>>> import numpy as np
>>> import numpy.linalg as la
>>> np.set_printoptions(precision=2, suppress=True, linewidth=140, sign=" ")
>>> rd = lambda a: np.round(a, 2) + 0
>>> A = np.array([[6.0, 0.0, 5.0, 5.0],
...     [0.0, 6.0, 0.0, 0.0],
...     [5.0, 0.0, 6.0, 5.0],
...     [5.0, 0.0, 5.0, 6.0]])
>>> # 2 groups of indices that never mix
>>> r0 = np.array([0, -2, -2, 3])
>>> B = A + np.outer(r0, np.eye(4)[3])
>>> rd(la.det(B) / la.det(A)), rd(1 + la.solve(A, r0)[3])
(np.float64(3.69), np.float64(3.69))
>>> B
array([[ 6.,  0.,  5.,  5.],
       [ 0.,  6.,  0., -2.],
       [ 5.,  0.,  6.,  3.],
       [ 5.,  0.,  5.,  9.]])
>>> ev, evecs = la.eigh(A)
>>> rd(la.svd(A, compute_uv=False))
array([ 16.,   6.,   1.,   1.])
>>> rd(ev)
array([  1.,   1.,   6.,  16.])
>>> rd(np.abs(evecs[:, -1]))
array([ 0.58,  0.  ,  0.58,  0.58])
>>> rd(evecs.T @ evecs)
array([[ 1.,  0.,  0.,  0.],
       [ 0.,  1.,  0.,  0.],
       [ 0.,  0.,  1.,  0.],
       [ 0.,  0.,  0.,  1.]])
>>> np.unique(ev.round(6) + 0, return_counts=True)[1]
array([ 2,  1,  1])
>>> rng = np.random.default_rng(546)
>>> z = rng.permutation(4)
>>> z
array([ 0,  1,  3,  2])
>>> B = A[z][:, z]
>>> rd(la.det(B)), rd(la.det(A[z]))
(np.float64(96.0), np.float64(-96.0))
>>> np.trace(B)
np.float64(24.0)
>>> np.allclose(B, A)
True
>>> B
array([[ 6.,  0.,  5.,  5.],
       [ 0.,  6.,  0.,  0.],
       [ 5.,  0.,  6.,  5.],
       [ 5.,  0.,  5.,  6.]])
>>> (B != 0).astype(int)
array([[ 1,  0,  1,  1],
       [ 0,  1,  0,  0],
       [ 1,  0,  1,  1],
       [ 1,  0,  1,  1]])
>>> rd(la.det(B))
np.float64(96.0)
>>> B @ B
array([[ 86.,   0.,  85.,  85.],
       [  0.,  36.,   0.,   0.],
       [ 85.,   0.,  86.,  85.],
       [ 85.,   0.,  85.,  86.]])
>>> G = A.T @ A
>>> np.allclose(G, G.T)
True
>>> G
array([[ 86.,   0.,  85.,  85.],
       [  0.,  36.,   0.,   0.],
       [ 85.,   0.,  86.,  85.],
       [ 85.,   0.,  85.,  86.]])
>>> np.diag(G)
array([ 86.,  36.,  86.,  86.])
>>> feats = rng.normal(size=(14, 4)) + 10 * np.array([-2, 2, -1, 2])
>>> rd(feats)
array([[-21.13,  19.9 ,  -9.23,  19.27],
       [-19.49,  19.22,  -8.67,  20.14],
       [-18.55,  19.73, -10.45,  20.07],
       [-20.39,  19.53, -10.86,  19.08],
       [-17.91,  21.28,  -9.99,  21.16],
       [-20.75,  18.31, -12.37,  20.12],
       [-20.38,  19.97,  -9.88,  22.21],
       [-20.08,  19.35,  -8.45,  19.96],
       [-18.68,  21.75, -10.6 ,  18.26],
       [-19.67,  19.77, -10.98,  19.95],
       [-18.43,  19.55, -10.2 ,  20.66],
       [-19.71,  20.04, -10.37,  20.96],
       [-19.52,  20.34,  -9.29,  20.78],
       [-21.23,  20.04,  -9.63,  17.99]])
>>> Xc = (feats - feats.mean(axis=0)) / feats.std(axis=0)
>>> np.argwhere(np.abs(Xc) > 2)
array([[ 5,  2],
       [ 8,  1]])
>>> beta = la.lstsq(np.delete(Xc, 1, axis=1), Xc[:, 1])[0]
>>> rd(1 - np.var(Xc[:, 1] - np.delete(Xc, 1, axis=1) @ beta))
np.float64(0.35)
>>> rd(beta)
array([ 0.58,  0.19, -0.3 ])
>>> C = feats[[6, 11]].astype(float)
>>> for _ in range(6):
...     z = la.norm(feats[:, None] - C, axis=-1).argmin(axis=1)
...     C = np.array([feats[z == j].mean(axis=0) for j in range(2)])
... 
>>> z
array([ 1,  1,  1,  1,  1,  1,  0,  1,  1,  1,  1,  1,  1,  1])
>>> np.bincount(z)
array([  1,  13])
>>> P = feats @ la.solve(feats.T @ feats, feats.T)
>>> rd(np.trace(P))
np.float64(4.0)
>>> rd(np.diag(P))
array([ 0.27,  0.2 ,  0.14,  0.19,  0.39,  0.66,  0.26,  0.27,  0.63,  0.13,  0.17,  0.1 ,  0.15,  0.43])
>>> Xc = feats - feats.mean(axis=0)
>>> U, sigma, Vt = la.svd(Xc, full_matrices=False)
>>> np.abs(U[:, 0]).argmax()
np.int64(13)
>>> np.abs(Vt[0]).argmax()
np.int64(3)
>>> rd(sigma)
array([ 4.54,  3.87,  3.67,  2.  ])
>>> rd((sigma ** 2).sum() ** 2 / (sigma ** 4).sum())
np.float64(3.32)
>>> (np.sign(U[:, 0]) == np.sign(U[0, 0])).astype(int)
array([ 1,  0,  0,  1,  0,  1,  0,  1,  1,  1,  0,  0,  0,  1])
>>> rd(sigma ** 2 / (sigma ** 2).sum())
array([ 0.39,  0.28,  0.25,  0.08])
>>> rd(Xc.mean(axis=0))
array([ 0.,  0.,  0.,  0.])
>>> la.matrix_rank(Xc)
np.int64(4)
>>> rd(np.abs(Vt[-1]))
array([ 0.56,  0.75,  0.19,  0.3 ])
>>> M = np.loadtxt("data.csv", delimiter=",")
>>> M
array([[ 2.05,  2.  ,  2.08,  0.  ],
       [ 1.95,  1.96,  2.01,  0.01],
       [ 2.08,  2.02,  2.  , -0.03],
       [ 2.05,  2.05,  2.06,  0.04],
       [ 2.  ,  1.87,  1.97, -0.01],
       [ 2.05,  1.99,  2.05,  0.05],
       [ 2.07,  2.02,  1.84, -0.02],
       [ 1.99,  1.98,  2.01, -0.03],
       [ 0.05,  0.03,  1.95,  0.08],
       [ 0.11, -0.06,  1.92, -0.01],
       [-0.07,  0.04,  1.94,  0.05],
       [ 0.  , -0.02,  1.95, -0.07],
       [-0.04, -0.02,  1.99, -0.03],
       [-0.01,  0.04,  2.02,  0.06],
       [-0.06, -0.04,  1.97,  0.03],
       [ 0.03,  0.05,  2.06,  0.04],
       [ 2.06,  0.1 ,  1.02,  1.03],
       [ 1.99,  0.  ,  0.97,  1.05],
       [ 2.04, -0.05,  1.01,  0.97],
       [ 2.01,  0.01,  0.93,  1.  ],
       [ 1.92,  0.03,  0.91,  1.05],
       [ 2.03, -0.03,  1.03,  1.07],
       [ 1.98,  0.07,  0.97,  1.01],
       [ 1.99,  0.03,  0.93,  1.05]])
>>> P = M @ la.solve(M.T @ M, M.T)
>>> rd(P @ M[:, 3])
array([ 0.  ,  0.01, -0.03,  0.04, -0.01,  0.05, -0.02, -0.03,  0.08, -0.01,  0.05, -0.07, -0.03,  0.06,  0.03,  0.04,  1.03,  1.05,  0.97,
        1.  ,  1.05,  1.07,  1.01,  1.05])
>>> rd(np.diag(P))
array([ 0.13,  0.14,  0.15,  0.18,  0.16,  0.14,  0.14,  0.13,  0.15,  0.3 ,  0.22,  0.26,  0.15,  0.19,  0.14,  0.14,  0.13,  0.13,  0.3 ,
        0.14,  0.19,  0.14,  0.12,  0.14])
>>> rd(np.trace(P))
np.float64(4.0)
